$ ipython --no-banner

In [1]: import numpy as np

In [2]: from numpy import linalg as LA

In [3]: np.set_printoptions(precision=2, suppress=True, linewidth=100, sign=" ")

In [4]: X = np.load("mat.npy")

In [5]: X
Out[5]: 
array([[ 0.,  1.,  2.,  2.,  2.,  1.,  1.,  0.],
       [ 1.,  0.,  2.,  2.,  2.,  1.,  1.,  0.],
       [ 2.,  2.,  3.,  4.,  4.,  2.,  2.,  0.],
       [ 2.,  2.,  4.,  3.,  4.,  2.,  2.,  0.],
       [ 2.,  2.,  4.,  4.,  3.,  2.,  2.,  0.],
       [ 1.,  1.,  2.,  2.,  2.,  0.,  1.,  0.],
       [ 1.,  1.,  2.,  2.,  2.,  1.,  0.,  0.],
       [ 0.,  0.,  0.,  0.,  0.,  0.,  0., -1.]])

In [6]: # splits into 2 blocks

In [7]: LA.matrix_rank(X, rtol=0.1)
Out[7]: np.int64(1)

In [8]: LA.cond(X) > 100
Out[8]: np.False_

In [9]: G = X.T @ X

In [10]: np.trace(G), (X ** 2).sum()
Out[10]: (np.float64(232.0), np.float64(232.0))

In [11]: np.diag(G)
Out[11]: array([ 15.,  15.,  57.,  57.,  57.,  15.,  15.,   1.])

In [12]: LA.svd(X, compute_uv=False) ** 2
Out[12]: array([ 225.,    1.,    1.,    1.,    1.,    1.,    1.,    1.])

In [13]: Uu, s, VT = LA.svd(X)

In [14]: s
Out[14]: array([ 15.,   1.,   1.,   1.,   1.,   1.,   1.,   1.])

In [15]: B = Uu[:, :1] @ np.diag(s[:1]) @ VT[:1]

In [16]: LA.matrix_rank(X, rtol=0.05)
Out[16]: np.int64(8)

In [17]: round(LA.norm(X - B) / LA.norm(X), 2)
Out[17]: np.float64(0.17)

In [18]: np.abs(X - B).max()
Out[18]: np.float64(1.0)

In [19]: B = np.array([[0, -3], [-3, -2], [-2, 2]])

In [20]: J = np.tile(B, (2, 3))

In [21]: J
Out[21]: 
array([[ 0, -3,  0, -3,  0, -3],
       [-3, -2, -3, -2, -3, -2],
       [-2,  2, -2,  2, -2,  2],
       [ 0, -3,  0, -3,  0, -3],
       [-3, -2, -3, -2, -3, -2],
       [-2,  2, -2,  2, -2,  2]])

In [22]: rank = LA.matrix_rank(J)

In [23]: rank
Out[23]: np.int64(2)

In [24]: null = LA.svd(J)[2][rank:].T

In [25]: np.round(null @ null.T, 2) + 0
Out[25]: 
array([[ 0.67,  0.  , -0.33,  0.  , -0.33,  0.  ],
       [ 0.  ,  0.67,  0.  , -0.33,  0.  , -0.33],
       [-0.33,  0.  ,  0.67,  0.  , -0.33,  0.  ],
       [ 0.  , -0.33,  0.  ,  0.67,  0.  , -0.33],
       [-0.33,  0.  , -0.33,  0.  ,  0.67,  0.  ],
       [ 0.  , -0.33,  0.  , -0.33,  0.  ,  0.67]])

In [26]: null.shape
Out[26]: (6, 4)

In [27]: [int(LA.matrix_rank(J[:i])) for i in range(1, len(J) + 1)]
Out[27]: [1, 2, 2, 2, 2, 2]

In [28]: np.allclose(J @ null, 0)
Out[28]: True

In [29]: B = np.array([[2, 2, 0, -1], [-1, 2, 1, -1], [-1, 0, 1, -1], [0, -2, 0, -1]])

In [30]: C = np.array([[7, -3, -5, -4], [3, -8, -7, -7], [5, -4, 5, 8], [-2, -6, -4, -5]])

In [31]: mat = np.block([[B, np.array([[-1, 0, 2, -2], [0, 1, -1, 2], [0, 2, 2, 2], [-2, -2, -1, -2]])], [np.zeros((4, 4)), C]])

In [32]: mat
Out[32]: 
array([[ 2.,  2.,  0., -1., -1.,  0.,  2., -2.],
       [-1.,  2.,  1., -1.,  0.,  1., -1.,  2.],
       [-1.,  0.,  1., -1.,  0.,  2.,  2.,  2.],
       [ 0., -2.,  0., -1., -2., -2., -1., -2.],
       [ 0.,  0.,  0.,  0.,  7., -3., -5., -4.],
       [ 0.,  0.,  0.,  0.,  3., -8., -7., -7.],
       [ 0.,  0.,  0.,  0.,  5., -4.,  5.,  8.],
       [ 0.,  0.,  0.,  0., -2., -6., -4., -5.]])

In [33]: B = mat[0, 0] * mat[1:] - np.outer(mat[1:, 0], mat[0])

In [34]: B
Out[34]: 
array([[  0.,   6.,   2.,  -3.,  -1.,   2.,   0.,   2.],
       [  0.,   2.,   2.,  -3.,  -1.,   4.,   6.,   2.],
       [  0.,  -4.,   0.,  -2.,  -4.,  -4.,  -2.,  -4.],
       [  0.,   0.,   0.,   0.,  14.,  -6., -10.,  -8.],
       [  0.,   0.,   0.,   0.,   6., -16., -14., -14.],
       [  0.,   0.,   0.,   0.,  10.,  -8.,  10.,  16.],
       [  0.,   0.,   0.,   0.,  -4., -12.,  -8., -10.]])

In [35]: mat[:, 0] / mat[0, 0]
Out[35]: array([ 1. , -0.5, -0.5,  0. ,  0. ,  0. ,  0. ,  0. ])

In [36]: np.flatnonzero(~B.round(6).any(axis=1))
Out[36]: array([], dtype=int64)

In [37]: Uu, s, VT = LA.svd(mat)

In [38]: np.argmax(s[:-1] / (s[1:] + 1e-6)) + 1
Out[38]: np.int64(7)

In [39]: B = Uu[:, :7] @ np.diag(s[:7]) @ VT[:7]

In [40]: B.round(2) + 0
Out[40]: 
array([[ 2.,  2.,  0., -1., -1.,  0.,  2., -2.],
       [-1.,  2.,  1., -1.,  0.,  1., -1.,  2.],
       [-1.,  0.,  1., -1.,  0.,  2.,  2.,  2.],
       [ 0., -2.,  0., -1., -2., -2., -1., -2.],
       [ 0.,  0.,  0.,  0.,  7., -3., -5., -4.],
       [ 0.,  0.,  0.,  0.,  3., -8., -7., -7.],
       [ 0.,  0.,  0.,  0.,  5., -4.,  5.,  8.],
       [ 0.,  0.,  0.,  0., -2., -6., -4., -5.]])

In [41]: LA.matrix_rank(B)
Out[41]: np.int64(7)

In [42]: np.round(np.abs(mat - B).max(), 2)
Out[42]: np.float64(0.0)

In [43]: LA.matrix_rank(mat, rtol=0.05)
Out[43]: np.int64(6)

In [44]: W0 = np.load("layer2.npy")

In [45]: W0
Out[45]: 
array([[ 0,  1,  0,  1,  0],
       [ 1,  0,  0,  1,  0],
       [ 0,  0,  0,  0,  1],
       [ 1,  1,  0,  0,  0],
       [ 0,  0,  1,  0,  0]])

In [46]: # splits into 2 blocks

In [47]: ev, evecs = LA.eigh(W0)

In [48]: ev.sum(), np.trace(W0)
Out[48]: (np.float64(0.0), np.int64(0))

In [49]: (ev > 1e-8).sum(), (ev < -1e-8).sum()
Out[49]: (np.int64(2), np.int64(3))

In [50]: LA.eigvalsh(W0 @ W0)
Out[50]: array([ 1.,  1.,  1.,  1.,  4.])

In [51]: np.abs(evecs[:, -1])
Out[51]: array([ 0.58,  0.58,  0.  ,  0.58,  0.  ])

In [52]: LA.eigvalsh(W0 + 5 * np.eye(5))
Out[52]: array([ 4.,  4.,  4.,  6.,  7.])

In [53]: LA.svd(W0, compute_uv=False)
Out[53]: array([ 2.,  1.,  1.,  1.,  1.])

In [54]: np.round(evecs @ np.diag(ev) @ evecs.T, 2) + 0
Out[54]: 
array([[ 0.,  1.,  0.,  1.,  0.],
       [ 1.,  0.,  0.,  1.,  0.],
       [ 0.,  0.,  0.,  0.,  1.],
       [ 1.,  1.,  0.,  0.,  0.],
       [ 0.,  0.,  1.,  0.,  0.]])

In [55]: ev, evecs = LA.eigh(W0)

In [56]: x = np.array([1, 3, 1, 3, 2])

In [57]: x @ W0 @ x
Out[57]: np.int64(34)

In [58]: ev, evecs = LA.eig(W0)

In [59]: np.round(W0 @ evecs[:, 0] - ev[0] * evecs[:, 0], 2) + 0
Out[59]: array([ 0.,  0.,  0.,  0.,  0.])

In [60]: np.sort(LA.eigvals(W0 @ W0))
Out[60]: array([ 1.,  1.,  1.,  1.,  4.])

In [61]: round(np.prod(ev), 2)
Out[61]: np.float64(-2.0)

In [62]: np.round(LA.det(W0[::-1]), 2)
Out[62]: np.float64(-2.0)

In [63]: B = LA.inv(W0)

In [64]: np.allclose(B, W0.T)
Out[64]: False

In [65]: LA.det(W0) * B
Out[65]: 
array([[ 1., -1., -0., -1., -0.],
       [-1.,  1., -0., -1., -0.],
       [-0., -0., -0., -0., -2.],
       [-1., -1.,  0.,  1.,  0.],
       [-0., -0., -2., -0., -0.]])

In [66]: (np.abs(B) > 1e-9).astype(int)
Out[66]: 
array([[ 1,  1,  0,  1,  0],
       [ 1,  1,  0,  1,  0],
       [ 0,  0,  0,  0,  1],
       [ 1,  1,  0,  1,  0],
       [ 0,  0,  1,  0,  0]])

In [67]: F = np.load("test13.npy")

In [68]: F.round(2) + 0
Out[68]: 
array([[-19.95,  -6.44,  12.25, -16.84,  -2.11,  -3.11, -29.32],
       [-13.23,  -3.96,   9.01, -11.55,  -2.23,  -1.68, -21.16],
       [-11.88,  -3.48,   8.28, -10.48,  -2.25,  -1.4 , -19.44],
       [ -8.52,  -2.34,   6.3 ,  -7.78,  -2.24,  -0.74, -14.93],
       [ -6.54,  -1.71,   4.98,  -6.15,  -2.19,  -0.39, -12.07],
       [ -5.42,  -1.38,   4.16,  -5.22,  -2.13,  -0.2 , -10.36],
       [ -4.91,  -1.24,   3.76,  -4.79,  -2.09,  -0.13,  -9.54],
       [ -4.69,  -1.18,   3.58,  -4.6 ,  -2.07,  -0.09,  -9.18],
       [ -3.04,  -0.78,   2.11,  -3.14,  -1.84,   0.1 ,  -6.24],
       [ -2.65,  -0.7 ,   1.73,  -2.78,  -1.75,   0.13,  -5.47],
       [ -0.62,  -0.28,  -0.05,  -0.64,  -0.51,   0.03,  -0.92],
       [ -0.57,  -0.26,  -0.06,  -0.59,  -0.47,   0.02,  -0.84],
       [ -0.31,  -0.15,  -0.06,  -0.32,  -0.25,   0.01,  -0.43],
       [  0.01,   0.  ,   0.  ,   0.01,   0.01,   0.  ,   0.01],
       [  0.29,   0.15,   0.09,   0.29,   0.21,   0.  ,   0.34],
       [  1.01,   0.55,   0.37,   0.96,   0.65,   0.05,   1.04],
       [  1.35,   0.74,   0.52,   1.27,   0.83,   0.08,   1.33],
       [  3.48,   1.99,   1.49,   3.11,   1.74,   0.37,   2.86],
       [  4.85,   2.8 ,   2.11,   4.25,   2.21,   0.6 ,   3.74],
       [  6.64,   3.85,   2.87,   5.71,   2.73,   0.93,   4.83],
       [  7.68,   4.47,   3.31,   6.56,   3.01,   1.13,   5.46],
       [ 11.14,   6.5 ,   4.68,   9.32,   3.82,   1.82,   7.5 ],
       [ 13.91,   8.11,   5.7 ,  11.51,   4.38,   2.4 ,   9.11],
       [ 17.56,  10.23,   6.99,  14.37,   5.06,   3.19,  11.24],
       [ 19.03,  11.08,   7.49,  15.52,   5.31,   3.51,  12.09],
       [ 20.91,  12.16,   8.11,  16.99,   5.62,   3.92,  13.19],
       [ 21.61,  12.56,   8.34,  17.53,   5.73,   4.08,  13.59],
       [ 29.68,  17.17,  10.85,  23.79,   6.91,   5.89,  18.32],
       [ 31.08,  17.97,  11.27,  24.87,   7.1 ,   6.21,  19.14],
       [ 32.51,  18.78,  11.69,  25.97,   7.29,   6.54,  19.99],
       [ 38.32,  22.07,  13.35,  30.45,   8.03,   7.87,  23.42],
       [ 45.29,  26.  ,  15.24,  35.8 ,   8.85,   9.49,  27.57],
       [ 46.35,  26.59,  15.52,  36.61,   8.96,   9.74,  28.2 ],
       [ 52.31,  29.93,  17.07,  41.17,   9.61,  11.13,  31.78]])

In [69]: Uu, s, VT = LA.svd(F)

In [70]: np.argmax(s[:-1] / (s[1:] + 1e-6)) + 1
Out[70]: np.int64(3)

In [71]: s.round(2) + 0
Out[71]: array([ 192.06,   42.64,    6.73,    0.  ,    0.  ,    0.  ,    0.  ])

In [72]: B = Uu[:, :3] @ np.diag(s[:3]) @ VT[:3]

In [73]: LA.matrix_rank(B)
Out[73]: np.int64(3)

In [74]: round(LA.norm(F - B, 2), 2), np.round(s[3], 2)
Out[74]: (np.float64(0.0), np.float64(0.0))

In [75]: np.round(LA.norm(F - B) / LA.norm(F), 2)
Out[75]: np.float64(0.0)

In [76]: LA.matrix_rank(F, rtol=0.05)
Out[76]: np.int64(2)

In [77]: G = np.cov(F, rowvar=False)

In [78]: np.round(np.corrcoef(F[:, 5], F[:, 0])[0, 1], 2)
Out[78]: np.float64(0.99)

In [79]: np.argsort(-F.std(axis=0).round(6), kind="stable")
Out[79]: array([ 0,  3,  6,  1,  2,  4,  5])

In [80]: np.median(F, axis=0)
Out[80]: array([ 2.41,  1.36,  4.83,  2.19,  1.29,  0.25,  2.09])

In [81]: F.std(axis=0)
Out[81]: array([ 18.15,   9.72,   5.  ,  14.68,   3.91,   3.51,  14.43])

In [82]: Xs = F - F.mean(axis=0)

In [83]: evecs = LA.svd(Xs)[2][:3]

In [84]: B = Xs - Xs @ evecs.T @ evecs

In [85]: np.diag(evecs.T @ evecs)
Out[85]: array([ 0.49,  0.19,  0.65,  0.25,  0.64,  0.13,  0.65])

In [86]: np.round(B.std(axis=0), 2) + 0
Out[86]: array([ 0.,  0.,  0.,  0.,  0.,  0.,  0.])

In [87]: LA.norm(B, axis=1).round(6).argmax()
Out[87]: np.int64(0)
